% ipython --no-banner

In [1]: import numpy as np

In [2]: np.set_printoptions(precision=2, suppress=True, linewidth=140)

In [3]: m1 = np.load("x.npy")

In [4]: m1
Out[4]: 
array([[0, 3, 3, 2, 1],
       [0, 1, 1, 1, 3],
       [0, 0, 0, 3, 2],
       [0, 0, 0, 0, 2],
       [0, 0, 0, 0, 0]])

In [5]: # looks like rank 3

In [6]: np.sort(np.linalg.eigvals(m1))
Out[6]: array([0., 0., 0., 0., 1.])

In [7]: np.prod(np.diag(m1)), np.round(np.linalg.det(m1), 2)
Out[7]: (np.int64(0), np.float64(0.0))

In [8]: Uu, s, Vt = np.linalg.svd(m1)

In [9]: evecs = Vt[:(s > 1e-8).sum()]

In [10]: rng = np.random.default_rng(32918)

In [11]: x0 = m1[3] + 4 * m1[0] + rng.integers(2) * np.eye(5)[2]

In [12]: x0
Out[12]: array([ 0., 12., 12.,  8.,  6.])

In [13]: np.diag(evecs.T @ evecs)
Out[13]: array([0. , 0.5, 0.5, 1. , 1. ])

In [14]: A2 = np.array([[0, 2, 1], [0, 2, 2], [2, 0, 1], [1, 0, 2], [2, 1, 0]])

In [15]: m1 @ A2
Out[15]: 
array([[10,  7, 13],
       [ 9,  5,  5],
       [ 7,  2,  6],
       [ 4,  2,  0],
       [ 0,  0,  0]])

In [16]: np.linalg.matrix_rank(m1 @ A2)
Out[16]: np.int64(3)

In [17]: np.einsum("ik,kj->ji", m1, A2)
Out[17]: 
array([[10,  9,  7,  4,  0],
       [ 7,  5,  2,  2,  0],
       [13,  5,  6,  0,  0]])

In [18]: np.vstack([m1, A2.T]).shape
Out[18]: (8, 5)

In [19]: A2.T @ m1.T
Out[19]: 
array([[10,  9,  7,  4,  0],
       [ 7,  5,  2,  2,  0],
       [13,  5,  6,  0,  0]])

In [20]: np.einsum("ij,ij->i", m1, m1)
Out[20]: array([23, 12, 13,  4,  0])

In [21]: np.linalg.cond(m1) > 100
Out[21]: np.True_

In [22]: round(np.linalg.norm(m1, 2) / np.linalg.norm(m1), 2)
Out[22]: np.float64(0.84)

In [23]: [round(float(x), 2) for x in np.linalg.svd(m1, compute_uv=False)[:3]]
Out[23]: [6.08, 3.28, 2.07]

In [24]: u = np.array([1, 7, 7, -7, -7, -8, 7, -9]) + 0.5

In [25]: arr = np.outer(u, u) / (u @ u)

In [26]: arr
Out[26]: 
array([[ 0.01,  0.03,  0.03, -0.03, -0.03, -0.03,  0.03, -0.03],
       [ 0.03,  0.15,  0.15, -0.13, -0.13, -0.15,  0.15, -0.17],
       [ 0.03,  0.15,  0.15, -0.13, -0.13, -0.15,  0.15, -0.17],
       [-0.03, -0.13, -0.13,  0.11,  0.11,  0.13, -0.13,  0.14],
       [-0.03, -0.13, -0.13,  0.11,  0.11,  0.13, -0.13,  0.14],
       [-0.03, -0.15, -0.15,  0.13,  0.13,  0.15, -0.15,  0.17],
       [ 0.03,  0.15,  0.15, -0.13, -0.13, -0.15,  0.15, -0.17],
       [-0.03, -0.17, -0.17,  0.14,  0.14,  0.17, -0.17,  0.19]])

In [27]: Uu, s, Vt = np.linalg.svd(arr)

In [28]: s.round(2) + 0
Out[28]: array([1., 0., 0., 0., 0., 0., 0., 0.])

In [29]: A2 = Uu[:, :1] @ np.diag(s[:1]) @ Vt[:1]

In [30]: round(np.abs(arr - A2).max(), 2)
Out[30]: np.float64(0.0)

In [31]: np.linalg.matrix_rank(arr, rtol=0.05)
Out[31]: np.int64(1)

In [32]: x0 = np.array([0, 0, 3, -1, -1, 0, 1, 1])

In [33]: np.trace(arr)
Out[33]: np.float64(1.0)

In [34]: np.eye(8) - arr
Out[34]: 
array([[ 0.99, -0.03, -0.03,  0.03,  0.03,  0.03, -0.03,  0.03],
       [-0.03,  0.85, -0.15,  0.13,  0.13,  0.15, -0.15,  0.17],
       [-0.03, -0.15,  0.85,  0.13,  0.13,  0.15, -0.15,  0.17],
       [ 0.03,  0.13,  0.13,  0.89, -0.11, -0.13,  0.13, -0.14],
       [ 0.03,  0.13,  0.13, -0.11,  0.89, -0.13,  0.13, -0.14],
       [ 0.03,  0.15,  0.15, -0.13, -0.13,  0.85,  0.15, -0.17],
       [-0.03, -0.15, -0.15,  0.13,  0.13,  0.15,  0.85,  0.17],
       [ 0.03,  0.17,  0.17, -0.14, -0.14, -0.17,  0.17,  0.81]])

In [35]: arr @ arr @ x0
Out[35]: array([ 0.13,  0.67,  0.67, -0.58, -0.58, -0.67,  0.67, -0.76])

In [36]: (x0 - arr @ x0) @ (arr @ x0)
Out[36]: np.float64(0.0)

In [37]: ang = np.radians(135)

In [38]: R = np.eye(8)

In [39]: R[3, 3] = R[7, 7] = np.cos(ang)

In [40]: R[3, 7], R[7, 3] = -np.sin(ang), np.sin(ang)

In [41]: R
Out[41]: 
array([[ 1.  ,  0.  ,  0.  ,  0.  ,  0.  ,  0.  ,  0.  ,  0.  ],
       [ 0.  ,  1.  ,  0.  ,  0.  ,  0.  ,  0.  ,  0.  ,  0.  ],
       [ 0.  ,  0.  ,  1.  ,  0.  ,  0.  ,  0.  ,  0.  ,  0.  ],
       [ 0.  ,  0.  ,  0.  , -0.71,  0.  ,  0.  ,  0.  , -0.71],
       [ 0.  ,  0.  ,  0.  ,  0.  ,  1.  ,  0.  ,  0.  ,  0.  ],
       [ 0.  ,  0.  ,  0.  ,  0.  ,  0.  ,  1.  ,  0.  ,  0.  ],
       [ 0.  ,  0.  ,  0.  ,  0.  ,  0.  ,  0.  ,  1.  ,  0.  ],
       [ 0.  ,  0.  ,  0.  ,  0.71,  0.  ,  0.  ,  0.  , -0.71]])

In [42]: A2 = arr @ R.T

In [43]: np.round(np.linalg.svd(arr, compute_uv=False), 2) + 0, np.round(np.linalg.svd(A2, compute_uv=False), 2) + 0
Out[43]: 
(array([1., 0., 0., 0., 0., 0., 0., 0.]),
 array([1., 0., 0., 0., 0., 0., 0., 0.]))

In [44]: np.allclose(np.linalg.norm(arr, axis=1), np.linalg.norm(A2, axis=1))
Out[44]: True

In [45]: A2
Out[45]: 
array([[ 0.01,  0.03,  0.03,  0.04, -0.03, -0.03,  0.03,  0.01],
       [ 0.03,  0.15,  0.15,  0.21, -0.13, -0.15,  0.15,  0.03],
       [ 0.03,  0.15,  0.15,  0.21, -0.13, -0.15,  0.15,  0.03],
       [-0.03, -0.13, -0.13, -0.18,  0.11,  0.13, -0.13, -0.02],
       [-0.03, -0.13, -0.13, -0.18,  0.11,  0.13, -0.13, -0.02],
       [-0.03, -0.15, -0.15, -0.21,  0.13,  0.15, -0.15, -0.03],
       [ 0.03,  0.15,  0.15,  0.21, -0.13, -0.15,  0.15,  0.03],
       [-0.03, -0.17, -0.17, -0.23,  0.14,  0.17, -0.17, -0.03]])
